$ ipython --no-banner

In [1]: import numpy as np

In [2]: np.set_printoptions(suppress=True, linewidth=160)

In [3]: def tidy(a):
   ...:     return np.round(a, 1) + 0
   ...: 

In [4]: arr = np.array([[3, 4, 1, 0, 3, 2, 4, 2],
   ...:     [0, 5, 3, 2, 3, 0, 2, 1],
   ...:     [5, 3, 0, 1, 5, 5, 2, 1],
   ...:     [0, 0, 0, 0, 5, 4, 2, 2],
   ...:     [2, 2, 2, 3, 4, 4, 5, 4],
   ...:     [3, 0, 2, 0, 3, 5, 4, 2],
   ...:     [1, 2, 3, 4, 3, 4, 2, 1],
   ...:     [4, 4, 5, 3, 2, 2, 4, 0]])

In [5]: arr
Out[5]: 
array([[3, 4, 1, 0, 3, 2, 4, 2],
       [0, 5, 3, 2, 3, 0, 2, 1],
       [5, 3, 0, 1, 5, 5, 2, 1],
       [0, 0, 0, 0, 5, 4, 2, 2],
       [2, 2, 2, 3, 4, 4, 5, 4],
       [3, 0, 2, 0, 3, 5, 4, 2],
       [1, 2, 3, 4, 3, 4, 2, 1],
       [4, 4, 5, 3, 2, 2, 4, 0]])

In [6]: (arr - arr.T) / 2
Out[6]: 
array([[ 0. ,  2. , -2. ,  0. ,  0.5, -0.5,  1.5, -1. ],
       [-2. ,  0. ,  0. ,  1. ,  0.5,  0. ,  0. , -1.5],
       [ 2. ,  0. ,  0. ,  0.5,  1.5,  1.5, -0.5, -2. ],
       [ 0. , -1. , -0.5,  0. ,  1. ,  2. , -1. , -0.5],
       [-0.5, -0.5, -1.5, -1. ,  0. ,  0.5,  1. ,  1. ],
       [ 0.5,  0. , -1.5, -2. , -0.5,  0. ,  0. ,  0. ],
       [-1.5,  0. ,  0.5,  1. , -1. ,  0. ,  0. , -1.5],
       [ 1. ,  1.5,  2. ,  0.5, -1. ,  0. ,  1.5,  0. ]])

In [7]: tidy(np.linalg.det(arr))
Out[7]: np.float64(-8606.0)

In [8]: np.linalg.matrix_power(arr, 4)
Out[8]: 
array([[16744, 18083, 15866, 13546, 26756, 26195, 25054, 13917],
       [13742, 14774, 13064, 11201, 21868, 21479, 20446, 11294],
       [19764, 21149, 18332, 15666, 31524, 30897, 29140, 16151],
       [13156, 13687, 12110, 10232, 20554, 20461, 19414, 10737],
       [23463, 24781, 22008, 18675, 36826, 36489, 34784, 19177],
       [17876, 18920, 16710, 14177, 27992, 27721, 26392, 14522],
       [17612, 18456, 16359, 13925, 27482, 27316, 25748, 14096],
       [20414, 21888, 19288, 16540, 32246, 31740, 30044, 16480]])

In [9]: tidy(np.linalg.svd(arr, compute_uv=False))
Out[9]: array([20.9,  7.6,  4.9,  4.4,  3.8,  2.2,  0.8,  0.4])

In [10]: tidy(arr.mean(axis=0))
Out[10]: array([2.2, 2.5, 2. , 1.6, 3.5, 3.2, 3.1, 1.6])

In [11]: arr.sum(axis=0)
Out[11]: array([18, 20, 16, 13, 28, 26, 25, 13])

In [12]: arr[:, 8]
---------------------------------------------------------------------------
IndexError                                Traceback (most recent call last)
Cell In[12], line 1
----> 1 arr[:, 8]

IndexError: index 8 is out of bounds for axis 1 with size 8

In [13]: np.linalg.matrix_rank(arr)
Out[13]: np.int64(8)

In [14]: np.count_nonzero(arr)
Out[14]: np.int64(53)

In [15]: A2 = np.array([[3, 2], [1, 5], [3, 2], [1, 3], [4, 4], [3, 5], [1, 2], [2, 3]])

In [16]: np.einsum("ij->j", arr)
Out[16]: array([18, 20, 16, 13, 28, 26, 25, 13])

In [17]: arr @ A2
Out[17]: 
array([[42, 64],
       [32, 56],
       [58, 80],
       [38, 50],
       [58, 85],
       [50, 61],
       [46, 69],
       [52, 73]])

In [18]: np.linalg.matrix_rank(np.vstack([arr, A2.T]))
Out[18]: np.int64(8)

In [19]: np.vstack([arr, A2.T]).shape
Out[19]: (10, 8)

In [20]: M = np.load("sample16.npy")

In [21]: M
Out[21]: 
array([[ 22,   2,  -1,   1,   2],
       [  2,  -8,   1,   1,   1],
       [  0,   0,  10,   1,   1],
       [ -2,  -1,  -2,  -2,  -1],
       [  1,  -1,   0,  -2, -31]])

In [22]: x0 = np.array([1, -3, -2, 2, -5])

In [23]: h = np.maximum(M @ x0, 0)

In [24]: tidy(np.tanh(M @ x0))
Out[24]: array([ 1.,  1., -1.,  1.,  1.])

In [25]: h
Out[25]: array([ 10,  21,   0,   6, 155])

In [26]: np.flatnonzero(h > 1e-9)
Out[26]: array([0, 1, 3, 4])

In [27]: M.T @ h
Out[27]: array([  405,  -309,    -1,  -291, -4770])

In [28]: np.maximum(M @ x0, 0) - np.maximum(-M @ x0, 0)
Out[28]: array([ 10,  21, -23,   6, 155])

In [29]: J = np.loadtxt("x.csv", delimiter=",")

In [30]: tidy(J)
Out[30]: 
array([[0.2, 0.3, 0. , 0.2, 0.2, 0. ],
       [0.3, 0.4, 0.1, 0.3, 0.3, 0.1],
       [0. , 0.1, 0. , 0. , 0. , 0. ],
       [0.2, 0.3, 0. , 0.2, 0.2, 0. ],
       [0.2, 0.3, 0. , 0.2, 0.2, 0. ],
       [0. , 0.1, 0. , 0. , 0. , 0. ]])

In [31]: np.linalg.matrix_rank(J, rtol=0.1)
Out[31]: np.int64(1)

In [32]: np.argsort(-np.linalg.norm(J, axis=0).round(6), kind="stable")[:3]
Out[32]: array([1, 0, 3])

In [33]: np.linalg.cond(J) > 100
Out[33]: np.True_

In [34]: [round(float(x), 1) for x in np.linalg.svd(J, compute_uv=False)[:3]]
Out[34]: [1.0, 0.0, 0.0]

In [35]: Uu, sv = np.linalg.svd(J)
---------------------------------------------------------------------------
ValueError                                Traceback (most recent call last)
Cell In[35], line 1
----> 1 Uu, sv = np.linalg.svd(J)

ValueError: too many values to unpack (expected 2)

In [36]: Uu, sv, Vt = np.linalg.svd(J, full_matrices=False)

In [37]: tidy(Uu.T @ Uu)
Out[37]: 
array([[1., 0., 0., 0., 0., 0.],
       [0., 1., 0., 0., 0., 0.],
       [0., 0., 1., 0., 0., 0.],
       [0., 0., 0., 1., 0., 0.],
       [0., 0., 0., 0., 1., 0.],
       [0., 0., 0., 0., 0., 1.]])

In [38]: tidy(sv / sv[0])
Out[38]: array([1., 0., 0., 0., 0., 0.])

In [39]: tidy(np.sqrt((sv ** 2).sum())), tidy(np.linalg.norm(J))
Out[39]: (np.float64(1.0), np.float64(1.0))

In [40]: tidy(np.abs(Vt[0]))
Out[40]: array([0.4, 0.6, 0.1, 0.4, 0.4, 0.1])

In [41]: np.cumsum(sv ** 2) / np.sum(sv ** 2)
Out[41]: array([1., 1., 1., 1., 1., 1.])

In [42]: ev, V = np.linalg.eigvalsh(J)
---------------------------------------------------------------------------
ValueError                                Traceback (most recent call last)
Cell In[42], line 1
----> 1 ev, V = np.linalg.eigvalsh(J)

ValueError: too many values to unpack (expected 2)

In [43]: ev, V = np.linalg.eigh(J)

In [44]: tidy(np.abs(V[:, -1]))
Out[44]: array([0.4, 0.6, 0.1, 0.4, 0.4, 0.1])

In [45]: tidy(V.T @ J @ V)
Out[45]: 
array([[0., 0., 0., 0., 0., 0.],
       [0., 0., 0., 0., 0., 0.],
       [0., 0., 0., 0., 0., 0.],
       [0., 0., 0., 0., 0., 0.],
       [0., 0., 0., 0., 0., 0.],
       [0., 0., 0., 0., 0., 1.]])

In [46]: np.unique(ev.round(6) + 0, return_counts=True)[1]
Out[46]: array([5, 1])

In [47]: (ev > 1e-8).sum(), (ev < -1e-8).sum()
Out[47]: (np.int64(1), np.int64(0))

In [48]: tidy(np.linalg.svd(J, compute_uv=False))
Out[48]: array([1., 0., 0., 0., 0., 0.])

In [49]: tidy(np.linalg.eigvalsh(J @ J))
Out[49]: array([0., 0., 0., 0., 0., 1.])
